$ ipython --no-banner

In [1]: import numpy as np

In [2]: np.set_printoptions(precision=4, suppress=True, linewidth=120, sign=" ")

In [3]: m1 = np.loadtxt("sample15.csv", delimiter=",")

In [4]: print(m1)
[[ 0.0325 -3.2329  2.1813 -5.5767  3.4281  3.2593]
 [ 0.0698  3.1473 -2.2007  5.3526 -3.299  -3.2722]
 [-0.0912 -0.8354  0.6594 -1.5917  0.7624  0.8173]
 [ 0.1732  2.5905 -1.6487  4.2961 -2.6785 -2.6489]
 [-0.2673 -0.6661  0.6441 -1.2934  0.7796  0.7231]
 [ 0.1205  1.2007 -0.8274  2.1258 -1.3329 -1.2122]
 [ 0.212   1.5903 -1.0177  2.4208 -1.5053 -1.478 ]
 [-0.1036 -4.0568  2.6926 -6.5453  3.8949  3.9191]
 [-0.0011 -2.759   1.9089 -4.7866  2.7475  2.6996]
 [-0.0106  2.9582 -2.025   4.7814 -2.8727 -2.7681]
 [ 0.0058 -1.1967  0.7444 -2.1943  1.3468  1.3832]
 [ 0.0524 -6.0032  4.0632 -9.8209  6.0854  6.0322]
 [ 0.0224  3.7372 -2.4267  6.5694 -3.9151 -3.9041]
 [-0.0144 -2.975   2.122  -5.0194  2.9441  3.034 ]
 [ 0.106  -1.202   0.7234 -1.8566  1.3085  1.2233]
 [-0.0217  2.1271 -1.3732  3.5271 -2.1601 -2.0944]
 [ 0.1177  1.6073 -1.0141  2.3777 -1.4493 -1.4384]
 [ 0.0632 -0.971   0.5965 -1.6769  1.0769  1.2014]
 [ 0.1124  1.6625 -1.0269  2.9957 -1.796  -1.8503]
 [ 0.0693  4.8613 -3.2224  7.9221 -4.8309 -4.7643]]

In [5]: P = m1 @ np.linalg.solve(m1.T @ m1, m1.T)

In [6]: print(np.allclose(P @ P, P))
True

In [7]: print(np.round(np.linalg.eigvalsh(P), 4) + 0)
[ 0.  0.  0.  0.  0.  0.  0.  0.  0.  0.  0.  0.  0.  0.  1.  1.  1.  1.  1.  1.]

In [8]: Xc = m1 - m1.mean(axis=0)

In [9]: vecs = np.linalg.svd(Xc)[2][:1]

In [10]: out = Xc - Xc @ vecs.T @ vecs

In [11]: print(np.round(np.linalg.norm(out) / np.linalg.norm(Xc), 4))
0.0266

In [12]: x = np.array([1, 2, -3, -2, 1, -1])

In [13]: target = m1 @ x

In [14]: print(np.linalg.lstsq(m1, target)[0])
[ 1.  2. -3. -2.  1. -1.]

In [15]: print(np.linalg.solve(m1.T @ m1, m1.T @ target))
[ 1.  2. -3. -2.  1. -1.]

In [16]: print(np.round(np.linalg.pinv(m1) @ m1, 4) + 0)
[[ 1.  0.  0.  0.  0.  0.]
 [ 0.  1.  0.  0.  0.  0.]
 [ 0.  0.  1.  0.  0.  0.]
 [ 0.  0.  0.  1.  0.  0.]
 [ 0.  0.  0.  0.  1.  0.]
 [ 0.  0.  0.  0.  0.  1.]]

In [17]: rng = np.random.default_rng(8554)

In [18]: target = target + 0.1 * rng.normal(size=20)

In [19]: print(target)
[-1.6944  2.4337 -0.6656  1.5997 -0.7369  0.6329  1.4736 -2.988  -1.7805  2.1578 -0.27   -4.6065  1.5854 -2.3939
 -0.713   1.2667  1.5667 -0.4971  0.4385  3.6621]

In [20]: b, *_ = np.linalg.lstsq(m1, target)

In [21]: print(b)
[ 0.4071  1.5223 -3.4564 -2.0827  0.7538 -1.0713]

In [22]: print([round(float(np.linalg.norm(np.linalg.solve(m1.T @ m1 + lam * np.eye(6), m1.T @ target))), 2) for lam in (0, 1, 10, 100)])
[4.53, 0.8, 0.29, 0.25]

In [23]: mat = np.loadtxt("m.csv", delimiter=",")

In [24]: print(mat)
[[ 0.  0.  2.  0.  9.  0.  1. -1.  0. -4.]
 [ 0. -9.  0.  1.  0.  6.  0.  0.  8.  0.]
 [-3.  0. -5.  0.  3.  0.  7.  1.  0. -3.]
 [ 0.  3.  0. -2.  0. -5.  0.  0. -6.  0.]
 [-6.  0. -1.  0. -7.  0. -4.  9.  0.  0.]
 [ 0. -6.  0. -7.  0. -5.  0.  0.  5.  0.]
 [-9.  0. -9.  0.  8.  0.  4.  4.  0. -5.]
 [-3.  0. -7.  0.  7.  0.  9. -9.  0. -4.]
 [ 0.  7.  0. -5.  0. -4.  0.  0. -4.  0.]
 [ 6.  0. -3.  0.  5.  0.  0. -7.  0.  7.]]

In [25]: # 2 groups of indices that never mix

In [26]: print(mat.reshape(-1, 2))
[[ 0.  0.]
 [ 2.  0.]
 [ 9.  0.]
 [ 1. -1.]
 [ 0. -4.]
 [ 0. -9.]
 [ 0.  1.]
 [ 0.  6.]
 [ 0.  0.]
 [ 8.  0.]
 [-3.  0.]
 [-5.  0.]
 [ 3.  0.]
 [ 7.  1.]
 [ 0. -3.]
 [ 0.  3.]
 [ 0. -2.]
 [ 0. -5.]
 [ 0.  0.]
 [-6.  0.]
 [-6.  0.]
 [-1.  0.]
 [-7.  0.]
 [-4.  9.]
 [ 0.  0.]
 [ 0. -6.]
 [ 0. -7.]
 [ 0. -5.]
 [ 0.  0.]
 [ 5.  0.]
 [-9.  0.]
 [-9.  0.]
 [ 8.  0.]
 [ 4.  4.]
 [ 0. -5.]
 [-3.  0.]
 [-7.  0.]
 [ 7.  0.]
 [ 9. -9.]
 [ 0. -4.]
 [ 0.  7.]
 [ 0. -5.]
 [ 0. -4.]
 [ 0.  0.]
 [-4.  0.]
 [ 6.  0.]
 [-3.  0.]
 [ 5.  0.]
 [ 0. -7.]
 [ 0.  7.]]

In [27]: print(mat.reshape(2, -1))
[[ 0.  0.  2.  0.  9.  0.  1. -1.  0. -4.  0. -9.  0.  1.  0.  6.  0.  0.  8.  0. -3.  0. -5.  0.  3.  0.  7.  1.  0.
  -3.  0.  3.  0. -2.  0. -5.  0.  0. -6.  0. -6.  0. -1.  0. -7.  0. -4.  9.  0.  0.]
 [ 0. -6.  0. -7.  0. -5.  0.  0.  5.  0. -9.  0. -9.  0.  8.  0.  4.  4.  0. -5. -3.  0. -7.  0.  7.  0.  9. -9.  0.
  -4.  0.  7.  0. -5.  0. -4.  0.  0. -4.  0.  6.  0. -3.  0.  5.  0.  0. -7.  0.  7.]]

In [28]: print(mat.ravel(order="F"))
[ 0.  0. -3.  0. -6.  0. -9. -3.  0.  6.  0. -9.  0.  3.  0. -6.  0.  0.  7.  0.  2.  0. -5.  0. -1.  0. -9. -7.  0.
 -3.  0.  1.  0. -2.  0. -7.  0.  0. -5.  0.  9.  0.  3.  0. -7.  0.  8.  7.  0.  5.  0.  6.  0. -5.  0. -5.  0.  0.
 -4.  0.  1.  0.  7.  0. -4.  0.  4.  9.  0.  0. -1.  0.  1.  0.  9.  0.  4. -9.  0. -7.  0.  8.  0. -6.  0.  5.  0.
  0. -4.  0. -4.  0. -3.  0.  0.  0. -5. -4.  0.  7.]

In [29]: blk = mat.reshape(10, 2, -1)

In [30]: print(blk[:, 0])
[[ 0.  0.  2.  0.  9.]
 [ 0. -9.  0.  1.  0.]
 [-3.  0. -5.  0.  3.]
 [ 0.  3.  0. -2.  0.]
 [-6.  0. -1.  0. -7.]
 [ 0. -6.  0. -7.  0.]
 [-9.  0. -9.  0.  8.]
 [-3.  0. -7.  0.  7.]
 [ 0.  7.  0. -5.  0.]
 [ 6.  0. -3.  0.  5.]]

In [31]: print(blk.shape)
(10, 2, 5)

In [32]: print(blk.sum(axis=1))
[[  0.   1.   1.   0.   5.]
 [  6.  -9.   0.   9.   0.]
 [ -3.   7.  -4.   0.   0.]
 [ -5.   3.   0.  -8.   0.]
 [ -6.  -4.   8.   0.  -7.]
 [ -5.  -6.   0.  -2.   0.]
 [ -9.   4.  -5.   0.   3.]
 [ -3.   9. -16.   0.   3.]
 [ -4.   7.   0.  -9.   0.]
 [  6.   0. -10.   0.  12.]]
